% python3 -q
>>> import numpy as np
>>> import numpy.linalg as la
>>> np.set_printoptions(precision=1, suppress=True, linewidth=100)
>>> tidy = lambda a: np.round(a, 1) + 0
>>> F = np.arange(96).reshape(8, 12) + -1
>>> print(F)
[[-1  0  1  2  3  4  5  6  7  8  9 10]
 [11 12 13 14 15 16 17 18 19 20 21 22]
 [23 24 25 26 27 28 29 30 31 32 33 34]
 [35 36 37 38 39 40 41 42 43 44 45 46]
 [47 48 49 50 51 52 53 54 55 56 57 58]
 [59 60 61 62 63 64 65 66 67 68 69 70]
 [71 72 73 74 75 76 77 78 79 80 81 82]
 [83 84 85 86 87 88 89 90 91 92 93 94]]
>>> left, s, Vh = la.svd(F)
>>> print(tidy(s))
[530.1  17.2   0.    0.    0.    0.    0.    0. ]
>>> print(np.argmax(s[:-1] / (s[1:] + 1e-6)) + 1)
2
>>> other = left[:, :2] @ np.diag(s[:2]) @ Vh[:2]
>>> print(tidy(other))
[[-1.  0.  1.  2.  3.  4.  5.  6.  7.  8.  9. 10.]
 [11. 12. 13. 14. 15. 16. 17. 18. 19. 20. 21. 22.]
 [23. 24. 25. 26. 27. 28. 29. 30. 31. 32. 33. 34.]
 [35. 36. 37. 38. 39. 40. 41. 42. 43. 44. 45. 46.]
 [47. 48. 49. 50. 51. 52. 53. 54. 55. 56. 57. 58.]
 [59. 60. 61. 62. 63. 64. 65. 66. 67. 68. 69. 70.]
 [71. 72. 73. 74. 75. 76. 77. 78. 79. 80. 81. 82.]
 [83. 84. 85. 86. 87. 88. 89. 90. 91. 92. 93. 94.]]
>>> rank = la.matrix_rank(F)
>>> print(rank)
2
>>> N = la.svd(F)[2][rank:].T
>>> print(tidy(N @ N.T))
[[ 0.7 -0.3 -0.2 -0.2 -0.1 -0.1 -0.1  0.   0.   0.1  0.1  0.1]
 [-0.3  0.8 -0.2 -0.2 -0.1 -0.1 -0.1  0.   0.   0.   0.1  0.1]
 [-0.2 -0.2  0.8 -0.1 -0.1 -0.1 -0.1  0.   0.   0.   0.   0.1]
 [-0.2 -0.2 -0.1  0.9 -0.1 -0.1 -0.1 -0.1  0.   0.   0.   0. ]
 [-0.1 -0.1 -0.1 -0.1  0.9 -0.1 -0.1 -0.1 -0.1  0.   0.   0. ]
 [-0.1 -0.1 -0.1 -0.1 -0.1  0.9 -0.1 -0.1 -0.1 -0.1 -0.1 -0.1]
 [-0.1 -0.1 -0.1 -0.1 -0.1 -0.1  0.9 -0.1 -0.1 -0.1 -0.1 -0.1]
 [ 0.   0.   0.  -0.1 -0.1 -0.1 -0.1  0.9 -0.1 -0.1 -0.1 -0.1]
 [ 0.   0.   0.   0.  -0.1 -0.1 -0.1 -0.1  0.9 -0.1 -0.2 -0.2]
 [ 0.1  0.   0.   0.   0.  -0.1 -0.1 -0.1 -0.1  0.8 -0.2 -0.2]
 [ 0.1  0.1  0.   0.   0.  -0.1 -0.1 -0.1 -0.2 -0.2  0.8 -0.3]
 [ 0.1  0.1  0.1  0.   0.  -0.1 -0.1 -0.1 -0.2 -0.2 -0.3  0.7]]
>>> print(N.shape)
(12, 10)
>>> print([int(la.matrix_rank(F[:, :j + 1])) for j in range(12)])
[1, 2, 2, 2, 2, 2, 2, 2, 2, 2, 2, 2]
>>> print([int(la.matrix_rank(F[:i])) for i in range(1, len(F) + 1)])
[1, 2, 2, 2, 2, 2, 2, 2]
>>> print(la.matrix_rank(F.T @ F), la.matrix_rank(F @ F.T))
2 2
>>> print(tidy(la.norm(F, "nuc")))
547.3
>>> print(tidy(la.norm(F[2] - F[5])))
124.7
>>> print(tidy(la.norm(F[2], 1)), tidy(la.norm(F[2], np.inf)))
342.0 34.0
>>> left, s = la.svd(F)
Traceback (most recent call last):
  File "<python-input-22>", line 1, in <module>
    left, s = la.svd(F)
    ^^^^^^^
ValueError: too many values to unpack (expected 2)
>>> left, s, Vh = la.svd(F, full_matrices=False)
>>> print(tidy(s))
[530.1  17.2   0.    0.    0.    0.    0.    0. ]
>>> print(tidy(s / s[0]))
[1. 0. 0. 0. 0. 0. 0. 0.]
>>> print(tidy(np.sqrt((s ** 2).sum())), tidy(la.norm(F)))
530.4 530.4
>>> print(tidy(np.trace(la.pinv(F) @ F)))
2.0
>>> print(np.abs(np.diag(la.qr(F)[1])) > 1e-9)
[ True  True False False False False False False]
>>> print(np.unique(F.round(6), axis=0).shape)
(8, 12)
>>> rng = np.random.default_rng(57003)
>>> labels = rng.integers(0, 2, 8)
>>> K = np.array([[-2, 1, 0, -1, 2, 0, -2, 1],
...     [2, 1, 0, 1, -2, 2, -2, 2],
...     [-2, -2, 2, 1, 0, 2, -2, -1],
...     [1, 2, -1, 2, -2, 1, -1, 0],
...     [-1, -2, -2, 1, 2, -2, 1, 1],
...     [1, -1, 1, 2, 1, -1, -2, 2],
...     [0, -1, 1, -2, -2, -2, 2, 0],
...     [2, -2, 1, 1, 2, -2, 0, -2]]) * (labels[:, None] == labels)
>>> print(K)
[[-2  1  0 -1  2  0 -2  0]
 [ 2  1  0  1 -2  2 -2  0]
 [-2 -2  2  1  0  2 -2  0]
 [ 1  2 -1  2 -2  1 -1  0]
 [-1 -2 -2  1  2 -2  1  0]
 [ 1 -1  1  2  1 -1 -2  0]
 [ 0 -1  1 -2 -2 -2  2  0]
 [ 0  0  0  0  0  0  0 -2]]
>>> other = np.array([[0, 2, 0],
...     [0, 2, 2],
...     [1, 0, 1],
...     [0, 0, 1],
...     [1, 2, 2],
...     [2, 0, 0],
...     [0, 0, 0],
...     [1, 1, 1]])
>>> print(np.einsum("ij->j", K))
[-1 -2  1  4 -1  0 -6 -2]
>>> print(other.T @ K.T)
[[ 2  2  6 -1 -4  0 -5 -2]
 [ 2  2 -8  2 -2  2 -6 -2]
 [ 5 -1 -1  1 -1  3 -7 -2]]
>>> labels = rng.permutation(8)
>>> other = K[:, labels] * rng.choice([-1, 1], 8)
>>> print(other)
[[-2  0 -2 -2  0 -1  0  1]
 [ 2  0  2 -2  0 -1  2 -1]
 [ 0  0 -2 -2  2  2  2 -1]
 [ 2  0  1 -1 -1 -2  1 -2]
 [-2  0 -1  1 -2  2 -2 -1]
 [-1  0  1 -2  1  1 -1 -2]
 [ 2  0  0  2  1  1 -2  2]
 [ 0 -2  0  0  0  0  0  0]]
>>> left, _, Vh = la.svd(K.T @ other)
>>> print(labels)
[4 7 0 6 2 1 5 3]
>>> print(tidy(la.lstsq(K, other)[0]))
[[ 0.  0.  1.  0.  0.  0.  0.  0.]
 [ 0.  0.  0.  0.  0. -1.  0.  0.]
 [ 0.  0.  0.  0.  1.  0.  0.  0.]
 [ 0.  0.  0.  0.  0.  0.  0. -1.]
 [-1.  0.  0.  0.  0.  0.  0.  0.]
 [ 0.  0.  0.  0.  0.  0.  1.  0.]
 [ 0.  0.  0.  1.  0.  0.  0.  0.]
 [ 0.  1.  0.  0.  0.  0.  0.  0.]]
>>> print(tidy(left @ Vh))
[[ 0.  0.  1.  0.  0.  0.  0.  0.]
 [ 0.  0.  0.  0.  0. -1.  0.  0.]
 [ 0.  0.  0.  0.  1.  0.  0.  0.]
 [ 0.  0.  0.  0.  0.  0.  0. -1.]
 [-1.  0.  0.  0.  0.  0.  0.  0.]
 [ 0.  0.  0.  0.  0.  0.  1.  0.]
 [ 0.  0.  0.  1.  0.  0.  0.  0.]
 [ 0.  1.  0.  0.  0.  0.  0.  0.]]
>>> u = np.array([1, 2, 1])
>>> print(np.array([np.convolve(row, u, "same") for row in other]))
[[-4 -4 -6 -6 -3 -2  0  2]
 [ 4  4  2 -2 -3  0  2  0]
 [ 0 -2 -6 -4  4  8  5  0]
 [ 4  3  1 -2 -5 -4 -2 -3]
 [-4 -3 -1 -1 -1  0 -3 -4]
 [-2  0  0 -2  1  2 -3 -5]
 [ 4  2  2  5  5  1 -1  2]
 [-2 -4 -2  0  0  0  0  0]]
>>> print(np.cross(other[5, :3], other[6, :3]))
[0 2 0]
>>> print(np.convolve(other[5], u))
[-1 -2  0  0 -2  1  2 -3 -5 -2]
>>> print(np.flatnonzero(la.matrix_power((K != 0) + (K.T != 0) + np.eye(8), 8)[4]))
[0 1 2 3 4 5 6]
>>> print(tidy(np.sort(la.eigvals(K).real)))
[-2.4 -2.4 -2.  -1.5  2.   2.   2.8  5.5]
>>> print(K @ K)
[[  3  -5  -5   7   4   1   1   0]
 [  3   9   3   7   2   9 -17   0]
 [ -1  -6   3  12   4   3  -5   0]
 [  9  13   0   6  -7   9 -12   0]
 [ -1   0 -10  -5   0 -11  17   0]
 [ -6   3  -5   6   5   5  -5   0]
 [ -6  -3   8 -14  -4   0   8   0]
 [  0   0   0   0   0   0   0   4]]
>>> X = np.load("data.npy")
>>> print(X)
[[1 0 0 0 0 0 0 0 0 0]
 [1 1 0 0 0 0 0 0 0 0]
 [0 1 1 0 0 0 0 0 0 0]
 [2 1 0 1 0 0 0 0 0 0]
 [0 2 0 0 1 0 0 0 0 0]
 [2 2 1 1 2 1 0 0 0 0]
 [0 0 2 2 1 0 1 0 0 0]
 [0 0 0 2 2 2 0 1 0 0]
 [0 1 0 1 1 0 0 2 1 0]
 [2 1 2 0 1 0 1 1 2 1]]
>>> print(tidy(np.abs(la.eigvals(X)).max()))
1.0
>>> print(tidy(la.det(X)))
1.0
>>> print((X - X.T) / 2)
[[ 0.  -0.5  0.  -1.   0.  -1.   0.   0.   0.  -1. ]
 [ 0.5  0.  -0.5 -0.5 -1.  -1.   0.   0.  -0.5 -0.5]
 [ 0.   0.5  0.   0.   0.  -0.5 -1.   0.   0.  -1. ]
 [ 1.   0.5  0.   0.   0.  -0.5 -1.  -1.  -0.5  0. ]
 [ 0.   1.   0.   0.   0.  -1.  -0.5 -1.  -0.5 -0.5]
 [ 1.   1.   0.5  0.5  1.   0.   0.  -1.   0.   0. ]
 [ 0.   0.   1.   1.   0.5  0.   0.   0.   0.  -0.5]
 [ 0.   0.   0.   1.   1.   1.   0.   0.  -1.  -0.5]
 [ 0.   0.5  0.   0.5  0.5  0.   0.   1.   0.  -1. ]
 [ 1.   0.5  1.   0.   0.5  0.   0.5  0.5  1.   0. ]]
>>> print(tidy(np.sort(la.eigvals(X))))
[1. 1. 1. 1. 1. 1. 1. 1. 1. 1.]
>>> print(X @ X)
[[ 1  0  0  0  0  0  0  0  0  0]
 [ 2  1  0  0  0  0  0  0  0  0]
 [ 1  2  1  0  0  0  0  0  0  0]
 [ 5  2  0  1  0  0  0  0  0  0]
 [ 2  4  0  0  1  0  0  0  0  0]
 [ 8 10  2  2  4  1  0  0  0  0]
 [ 4  6  4  4  2  0  1  0  0  0]
 [ 8 10  2  6  8  4  0  1  0  0]
 [ 3  5  0  6  6  4  0  4  1  0]
 [ 5  8  6  6  7  2  2  6  4  1]]
